$ ipython --no-banner

In [1]: import numpy as np

In [2]: np.set_printoptions(precision=2, suppress=True, linewidth=200)

In [3]: r0 = np.array([3, -5, 0, 0, -2, 2, 0, 3, -5, -1]) + 0.5

In [4]: J = np.outer(r0, r0) / (r0 @ r0)

In [5]: print(J.round(2) + 0)
[[ 0.16 -0.21  0.02  0.02 -0.07  0.12  0.02  0.16 -0.21 -0.02]
 [-0.21  0.27 -0.03 -0.03  0.09 -0.15 -0.03 -0.21  0.27  0.03]
 [ 0.02 -0.03  0.    0.   -0.01  0.02  0.    0.02 -0.03  0.  ]
 [ 0.02 -0.03  0.    0.   -0.01  0.02  0.    0.02 -0.03  0.  ]
 [-0.07  0.09 -0.01 -0.01  0.03 -0.05 -0.01 -0.07  0.09  0.01]
 [ 0.12 -0.15  0.02  0.02 -0.05  0.08  0.02  0.12 -0.15 -0.02]
 [ 0.02 -0.03  0.    0.   -0.01  0.02  0.    0.02 -0.03  0.  ]
 [ 0.16 -0.21  0.02  0.02 -0.07  0.12  0.02  0.16 -0.21 -0.02]
 [-0.21  0.27 -0.03 -0.03  0.09 -0.15 -0.03 -0.21  0.27  0.03]
 [-0.02  0.03  0.    0.    0.01 -0.02  0.   -0.02  0.03  0.  ]]

In [6]: print(round(float(np.trace(np.linalg.pinv(J) @ J)), 2))
1.0

In [7]: print(np.allclose(J[:-1].T @ np.linalg.lstsq(J[:-1].T, J[-1])[0], J[-1]))
True

In [8]: print(np.linalg.lstsq(J[:-1].T, J[-1])[2])
1

In [9]: print(round(float(np.linalg.norm(J, 2) / np.linalg.norm(J)), 2))
1.0

In [10]: print(np.argsort(-np.linalg.norm(J, axis=0).round(6), kind="stable")[:3])
[1 8 0]

In [11]: print([round(float(x), 2) for x in np.linalg.svd(J, compute_uv=False)[:3]])
[1.0, 0.0, 0.0]

In [12]: arr = np.load("layer8.npy")

In [13]: print(arr)
[[-1.65  0.22 -0.1  -0.96 -0.55]
 [ 0.83 -0.25 -0.31 -0.46 -1.72]
 [ 0.41 -0.9  -0.81 -1.3   0.83]
 [ 0.62  1.68  0.09 -0.85  0.27]
 [ 0.21 -0.52  1.8  -0.67  0.03]]

In [14]: r0 = np.array([-3, 0, 0])

In [15]: print(np.round(np.correlate(arr[0], arr[4], "full"), 2) + 0)
[-0.05  1.12 -3.12  1.28  0.   -1.26 -0.51  0.09 -0.11]

In [16]: print(np.convolve(arr[0], r0))
[ 4.95 -0.65  0.3   2.88  1.64  0.    0.  ]

In [17]: mat = np.load("w.npy")

In [18]: print(mat)
[[-6  0  2  0  0 -9 -9  0]
 [ 0  7  0  7  8  0  0  0]
 [-4  0 -9  0  0  8  3  0]
 [ 0 -4  0 -5 -5  0  0  0]
 [ 0  9  0 -7  8  0  0  0]
 [-2  0 -1  0  0  1 -2  0]
 [-6  0  9  0  0 -3 -2  0]
 [ 0  0  0  0  0  0  0 -8]]

In [19]: r0, g = mat[7], mat[2]

In [20]: print(r0 @ r0)
64

In [21]: p = (r0 @ g) / (r0 @ r0) * r0

In [22]: print(np.linalg.matrix_rank(np.outer(r0, g)))
1

In [23]: print(np.outer(r0, g))
[[  0   0   0   0   0   0   0   0]
 [  0   0   0   0   0   0   0   0]
 [  0   0   0   0   0   0   0   0]
 [  0   0   0   0   0   0   0   0]
 [  0   0   0   0   0   0   0   0]
 [  0   0   0   0   0   0   0   0]
 [  0   0   0   0   0   0   0   0]
 [ 32   0  72   0   0 -64 -24   0]]

In [24]: rng = np.random.default_rng(944365)

In [25]: labels = rng.permutation(8)

In [26]: print(labels)
[0 7 4 2 1 6 5 3]

In [27]: other = mat[labels][:, labels]

In [28]: print(np.sort(np.abs(np.linalg.eigvals(other))))
[ 0.32  3.69  3.69  6.32  8.   11.13 12.22 16.  ]

In [29]: print(other)
[[-6  0  0  2  0 -9 -9  0]
 [ 0 -8  0  0  0  0  0  0]
 [ 0  0  8  0  9  0  0 -7]
 [-4  0  0 -9  0  3  8  0]
 [ 0  0  8  0  7  0  0  7]
 [-6  0  0  9  0 -2 -3  0]
 [-2  0  0 -1  0 -2  1  0]
 [ 0  0 -5  0 -4  0  0 -5]]

In [30]: print(np.diag(other))
[-6 -8  8 -9  7 -2  1 -5]

In [31]: print(np.linalg.svd(other, compute_uv=False))
[18.89 17.33 11.03  9.98  8.    7.32  1.34  0.17]

In [32]: print(np.linalg.matrix_rank(other))
8

In [33]: print(round(float(np.linalg.norm(other)), 2))
31.59

In [34]: print(other.sum(axis=1))
[-22  -8  10  -2  22  -2  -4 -14]

In [35]: print(np.unravel_index(np.abs(other).argmax(), other.shape))
(np.int64(0), np.int64(5))

In [36]: print(other.shape)
(8, 8)

In [37]: Q, R = np.linalg.qr(mat)

In [38]: print(np.abs(np.diag(R)))
[ 9.59 12.08 12.59 11.08  0.24  8.24  1.86  8.  ]

In [39]: print(np.round(np.trace(Q @ Q.T), 2))
8.0

In [40]: print(np.allclose(R.T @ R, mat.T @ mat))
True

In [41]: print(np.round(Q.T @ Q, 2) + 0)
[[1. 0. 0. 0. 0. 0. 0. 0.]
 [0. 1. 0. 0. 0. 0. 0. 0.]
 [0. 0. 1. 0. 0. 0. 0. 0.]
 [0. 0. 0. 1. 0. 0. 0. 0.]
 [0. 0. 0. 0. 1. 0. 0. 0.]
 [0. 0. 0. 0. 0. 1. 0. 0.]
 [0. 0. 0. 0. 0. 0. 1. 0.]
 [0. 0. 0. 0. 0. 0. 0. 1.]]

In [42]: print(Q.shape, R.shape)
(8, 8) (8, 8)

In [43]: M = np.loadtxt("sample18.csv", delimiter=",")

In [44]: print(M)
[[-1.  1. -1. -2.  0.  0.  1.]
 [ 1.  2. -1.  0.  0.  0.  1.]
 [ 2.  0. -1.  2.  0.  0. -1.]
 [-1.  1.  1. -2.  0.  0. -2.]
 [ 0.  0.  0.  0. -2.  2.  0.]
 [ 0.  0.  0.  0.  1. -2.  0.]
 [-1.  0.  1.  2.  0.  0. -2.]]

In [45]: # 2 blocks once reordered

In [46]: Q, vecs = np.linalg.qr(M[:, :3])[0], np.linalg.qr(M[:, 3:])[0]

In [47]: s = np.linalg.svd(Q.T @ vecs, compute_uv=False)

In [48]: print((s > 0.9).sum())
0

In [49]: vec = np.array([2, 2, 0, 2, 0, 0, 0])

In [50]: y = M @ vec

In [51]: print(y)
[-4.  6.  8. -4.  0.  0.  2.]

In [52]: print(np.round(np.linalg.solve(M, y), 2) + 0)
[2. 2. 0. 2. 0. 0. 0.]

In [53]: print(np.round(np.linalg.solve(M, y + M[:, 0]), 2) + 0)
[3. 2. 0. 2. 0. 0. 0.]

In [54]: other = np.linalg.inv(M)

In [55]: print(round(np.linalg.slogdet(M)[0], 2))
1.0

In [56]: print(np.round(np.linalg.inv(other), 2) + 0)
[[-1.  1. -1. -2.  0.  0.  1.]
 [ 1.  2. -1.  0.  0.  0.  1.]
 [ 2.  0. -1.  2.  0.  0. -1.]
 [-1.  1.  1. -2.  0.  0. -2.]
 [ 0.  0.  0.  0. -2.  2.  0.]
 [ 0.  0.  0.  0.  1. -2.  0.]
 [-1.  0.  1.  2.  0.  0. -2.]]

In [57]: print(np.round(M @ other, 2) + 0)
[[1. 0. 0. 0. 0. 0. 0.]
 [0. 1. 0. 0. 0. 0. 0.]
 [0. 0. 1. 0. 0. 0. 0.]
 [0. 0. 0. 1. 0. 0. 0.]
 [0. 0. 0. 0. 1. 0. 0.]
 [0. 0. 0. 0. 0. 1. 0.]
 [0. 0. 0. 0. 0. 0. 1.]]

In [58]: print(np.linalg.det(M) * other)
[[ -52.   16.   12.   20.    0.    0.  -44.]
 [  -8.   56.  -16.   12.    0.    0.   20.]
 [ -88.   36.  -60.   16.   -0.   -0.  -12.]
 [  -2.   14.   -4.  -26.    0.    0.   34.]
 [  -0.   -0.   -0.   -0. -116. -116.   -0.]
 [  -0.   -0.   -0.   -0.  -58. -116.   -0.]
 [ -20.   24.  -40.  -28.   -0.   -0.   -8.]]

In [59]: print(np.sort(np.linalg.eigvals(M).real))
[-3.59 -3.41 -1.28 -0.6  -0.6  -0.59  2.07]

In [60]: A = np.load("out5.npy")

In [61]: print(A)
[[ -5  -1   4  -3   4]
 [ -5  -8  -3  -4  -3]
 [ -3 -12  -8  -5  -7]
 [ -3  -8  -3  -6  -1]
 [ -1  -1   1 -10   5]
 [ -3  -8  -4  -7  -2]
 [  2  -6  -6  -8  -2]
 [ -4  -9  -5  -1  -6]]

In [62]: # looks like rank 4

In [63]: other = np.array([[3, 1, 2], [2, 1, 4], [0, 1, 0], [2, 0, 3], [0, 5, 5]])

In [64]: print(np.linalg.matrix_rank(A @ other))
3

In [65]: print(A @ other)
[[ -23   18   -3]
 [ -39  -31  -69]
 [ -43  -58 -104]
 [ -37  -19  -61]
 [ -25   24  -11]
 [ -39  -25  -69]
 [ -22  -20  -54]
 [ -32  -48  -77]]

In [66]: print(np.einsum("ij,ij->i", A, A))
[ 67 123 291 119 128 142 144 159]

In [67]: print(np.einsum("ik,kj->ij", A, other))
[[ -23   18   -3]
 [ -39  -31  -69]
 [ -43  -58 -104]
 [ -37  -19  -61]
 [ -25   24  -11]
 [ -39  -25  -69]
 [ -22  -20  -54]
 [ -32  -48  -77]]

In [68]: rank = np.linalg.matrix_rank(A)

In [69]: print(rank)
4

In [70]: null = np.linalg.svd(A)[2][rank:].T

In [71]: print(null @ null.T)
[[ 0.1  -0.06  0.24 -0.07 -0.17]
 [-0.06  0.03 -0.13  0.04  0.09]
 [ 0.24 -0.13  0.54 -0.15 -0.39]
 [-0.07  0.04 -0.15  0.04  0.11]
 [-0.17  0.09 -0.39  0.11  0.28]]

In [72]: print(np.linalg.matrix_rank(A.T @ A), np.linalg.matrix_rank(A @ A.T))
4 4

In [73]: print(np.allclose(A @ null, 0))
True

In [74]: print(np.linalg.matrix_rank(A, rtol=0.1))
3

In [75]: print(np.argsort(-np.linalg.norm(A, axis=0).round(6), kind="stable")[:3])
[1 3 2]

In [76]: print(round(np.linalg.norm(A, 2) / np.linalg.norm(A), 2))
0.87

In [77]: U, s, Vh = np.linalg.svd(A)

In [78]: print(s.round(2) + 0)
[29.86 14.26  8.79  1.06  0.  ]

In [79]: other = U[:, :4] @ np.diag(s[:4]) @ Vh[:4]

In [80]: print(np.round(np.linalg.norm(A - other) / np.linalg.norm(A), 2))
0.0

In [81]: print(np.linalg.matrix_rank(A, rtol=0.05))
3

In [82]: print(round(np.linalg.norm(A - other, 2), 2), round(s[4], 2))
0.0 0.0

In [83]: print(np.linalg.matrix_rank(other))
4

In [84]: print(round(np.abs(A - other).max(), 2))
0.0

In [85]: print(other)
[[ -5.  -1.   4.  -3.   4.]
 [ -5.  -8.  -3.  -4.  -3.]
 [ -3. -12.  -8.  -5.  -7.]
 [ -3.  -8.  -3.  -6.  -1.]
 [ -1.  -1.   1. -10.   5.]
 [ -3.  -8.  -4.  -7.  -2.]
 [  2.  -6.  -6.  -8.  -2.]
 [ -4.  -9.  -5.  -1.  -6.]]

In [86]: rank = np.linalg.matrix_rank(other)

In [87]: print(rank)
4

In [88]: null = np.linalg.svd(other)[2][rank:].T

In [89]: print(np.allclose(other @ null, 0))
True

In [90]: print([int(np.linalg.matrix_rank(np.delete(other, i, axis=0))) for i in range(8)])
[4, 4, 4, 4, 4, 4, 4, 4]

In [91]: print(np.linalg.matrix_rank(other.T @ other), np.linalg.matrix_rank(other @ other.T))
4 4

In [92]: print(null @ null.T)
[[ 0.1  -0.06  0.24 -0.07 -0.17]
 [-0.06  0.03 -0.13  0.04  0.09]
 [ 0.24 -0.13  0.54 -0.15 -0.39]
 [-0.07  0.04 -0.15  0.04  0.11]
 [-0.17  0.09 -0.39  0.11  0.28]]

In [93]: print(null.shape)
(5, 1)

In [94]: m1 = np.loadtxt("dump.csv", delimiter=",")

In [95]: print(m1)
[[  4.  -9.  -8.  10.  12. -11.  -7. -17.  -7.  20.  14.  -5.  -6.  -5.  -8.]
 [  4.  -6.  -6.   4.   4.  -7.  -6.  -8.  -6.  12.   9.  -1.  -5.  -4.  -2.]
 [  8. -12. -12.   8.   8. -14. -12. -16. -12.  24.  18.  -2. -10.  -8.  -4.]
 [  4.  -6.  -6.   4.   4.  -7.  -6.  -8.  -6.  12.   9.  -1.  -5.  -4.  -2.]
 [ 12. -11.  -8.   4.   2.  -9. -11.  -7.  -1.  10.   6.   5. -14.   5.   0.]
 [  4.  -9.  -8.  10.  12. -11.  -7. -17.  -7.  20.  14.  -5.  -6.  -5.  -8.]
 [  0.  -4.  -8.   2.   2.  -8.  -6.  -8. -16.  18.  16.  -4.   0. -16.   0.]
 [ -4.  -2.  -2.   9.  13.  -5.   1. -14.  -4.  13.   9.  -9.   3.  -6. -10.]
 [  8.  -8.  -4.   6.   6.  -6.  -6.  -8.   4.   6.   2.   2. -10.   8.  -4.]
 [  0.  -5.  -6.   7.   9.  -8.  -4. -13.  -9.  17.  13.  -6.  -1.  -9.  -6.]
 [  0.   0.   0.   0.   0.   0.   0.   0.   0.   0.   0.   0.   0.   0.   0.]
 [ -4.   1.   0.   3.   5.  -1.   2.  -5.  -3.   5.   4.  -5.   4.  -5.  -4.]
 [  8.  -6.  -8.  -4.  -8.  -6. -10.   2. -10.   8.   8.   6.  -8.  -6.   8.]
 [  8.  -6.  -8.  -4.  -8.  -6. -10.   2. -10.   8.   8.   6.  -8.  -6.   8.]
 [  0.   0.   0.   0.   0.   0.   0.   0.   0.   0.   0.   0.   0.   0.   0.]]

In [96]: # null space of dimension 12

In [97]: print(np.round(np.linalg.norm(m1[3], 1), 2), np.round(np.linalg.norm(m1[3], np.inf), 2))
84.0 12.0

In [98]: print(round(float(np.linalg.norm(m1, "nuc")), 2))
180.16

In [99]: print(np.round(np.linalg.norm(m1) ** 2 / np.linalg.norm(m1, 2) ** 2, 2))
1.29

In [100]: print(round(np.linalg.norm(m1, 2), 2))
103.11

In [101]: print(np.linalg.norm(m1, axis=1))
[40.73 24.   48.   24.   31.35 40.73 36.88 31.43 24.33 33.66  0.   14.59 28.5  28.5   0.  ]

In [102]: print(np.linalg.norm(m1, axis=1).argmax())
2

In [103]: print(np.round(np.linalg.norm(m1[3] - m1[4]), 2))
19.16

In [104]: print(m1[3] @ m1[4])
596.0

In [105]: print(np.round(np.linalg.norm(m1, 1), 2), np.round(np.linalg.norm(m1, np.inf), 2))
173.0 168.0
